% ipython --no-banner

In [1]: import numpy as np

In [2]: from numpy import linalg as LA

In [3]: np.set_printoptions(precision=1, suppress=True, linewidth=120, legacy="1.25")

In [4]: A = np.loadtxt("w.csv", delimiter=",")

In [5]: A
Out[5]: 
array([[ 0.7,  0.5, -0.2,  1. ,  1. ],
       [ 0.5,  0.6,  0. ,  0.7,  1.4],
       [ 0.9, -1.9, -0.3, -1.1, -0.6],
       [ 0.9, -0.7,  0.5,  0.4,  1.1],
       [-0.5,  0.8,  1. , -0.8,  0.9],
       [ 1. ,  1.3,  2. , -0.5, -0.3],
       [-1.3,  0.8, -0.3,  0.4, -0.9],
       [ 0.3, -1.4,  1.7,  0. , -1.5]])

In [6]: vec = np.array([3, -4, 3, 3, 4])

In [7]: target = A @ vec

In [8]: coef, lr = np.zeros(5), 1 / LA.norm(A, 2) ** 2

In [9]: for i in range(50):
   ...:     coef -= lr * A.T @ (A @ coef - target)
   ...:     if i % 10 == 0: print(i, round(LA.norm(A @ coef - target), 1))
   ...: 
0 8.5
10 1.2
20 0.4
30 0.1
40 0.0

In [10]: round(LA.cond(A), 1)
Out[10]: 3.1

In [11]: coef
Out[11]: array([ 3., -4.,  3.,  3.,  4.])

In [12]: Z = 20 * np.array([[-0.3, -0.2, 1.8, -0.2], [-0.8, -1.7, -1.1, 0.2]])

In [13]: rng = np.random.default_rng(2081)

In [14]: z = rng.integers(0, 2, 23)

In [15]: W0 = Z[z] + rng.normal(size=(23, 4))

In [16]: W0
Out[16]: 
array([[-14.9, -32.7, -22.4,   4.9],
       [ -6.1,  -5.2,  34.7,  -3.6],
       [-15.9, -32.6, -22.5,   4.6],
       [ -5.6,  -3.5,  35.9,  -4.5],
       [-16.3, -35. , -22.5,   4.2],
       [-17.1, -32.9, -23.6,   4.3],
       [ -7.7,  -4.8,  35.5,  -1.8],
       [ -7.2,  -4. ,  34.7,  -4.2],
       [-15.6, -33.6, -23.9,   3.4],
       [-16.1, -34.5, -24. ,   3.7],
       [-16.5, -32.6, -23.1,   4.7],
       [-16. , -32.9, -21.2,   4.8],
       [ -8. ,  -5.4,  36.3,  -2.7],
       [-15.2, -35.4, -20.7,   6.3],
       [-17.8, -34.9, -22.3,   3.3],
       [ -6.5,  -3.5,  35.4,  -4.7],
       [-18.3, -32.9, -22. ,   5.2],
       [ -6.1,  -4. ,  35.7,  -4.6],
       [ -5.8,  -6.2,  36.1,  -5. ],
       [ -6.9,  -4.8,  37.8,  -5.5],
       [-17.2, -32.9, -21.3,   4.4],
       [ -3.7,  -3.2,  37.7,  -2.6],
       [ -6.4,  -5.2,  34.7,  -4.3]])

In [17]: P = W0 @ LA.solve(W0.T @ W0, W0.T)

In [18]: P @ W0[:, 2]
Out[18]: 
array([-22.4,  34.7, -22.5,  35.9, -22.5, -23.6,  35.5,  34.7, -23.9, -24. , -23.1, -21.2,  36.3, -20.7, -22.3,  35.4,
       -22. ,  35.7,  36.1,  37.8, -21.3,  37.7,  34.7])

In [19]: np.round(LA.eigvalsh(P), 1) + 0
Out[19]: array([0., 0., 0., 0., 0., 0., 0., 0., 0., 0., 0., 0., 0., 0., 0., 0., 0., 0., 0., 1., 1., 1., 1.])

In [20]: np.allclose(P @ P, P)
Out[20]: True

In [21]: vec = np.array([-3, 1, 3, 0])

In [22]: target = W0 @ vec

In [23]: np.round(LA.pinv(W0) @ W0, 1) + 0
Out[23]: 
array([[1., 0., 0., 0.],
       [0., 1., 0., 0.],
       [0., 0., 1., 0.],
       [0., 0., 0., 1.]])

In [24]: try:
    ...:     LA.solve(W0, target)
    ...: except LA.LinAlgError as e:
    ...:     print(repr(e))
    ...: 
LinAlgError('Last 2 dimensions of the array must be square')

In [25]: np.round(LA.solve(W0.T @ W0, W0.T @ target), 1) + 0
Out[25]: array([-3.,  1.,  3.,  0.])

In [26]: target = target + 0.3 * rng.normal(size=23)

In [27]: target
Out[27]: 
array([-54.9, 117.4, -52.8, 120.6, -53.8, -52.3, 124.7, 121.5, -58.5, -58.1, -51.9, -48.6, 127.8, -51.7, -48.2, 122.2,
       -44. , 121. , 119.5, 129.1, -45.8, 120.8, 118.1])

In [28]: coef, *_ = LA.lstsq(W0, target)

In [29]: [round(float(LA.norm(LA.solve(W0.T @ W0 + lam * np.eye(4), W0.T @ target))), 2) for lam in (0, 1, 10, 100)]
Out[29]: [4.35, 4.27, 3.82, 3.32]

In [30]: print(np.round(W0.T @ (target - W0 @ coef), 1) + 0)
[0. 0. 0. 0.]

In [31]: coef.round(1) + 0
Out[31]: array([-3.,  1.,  3.,  0.])
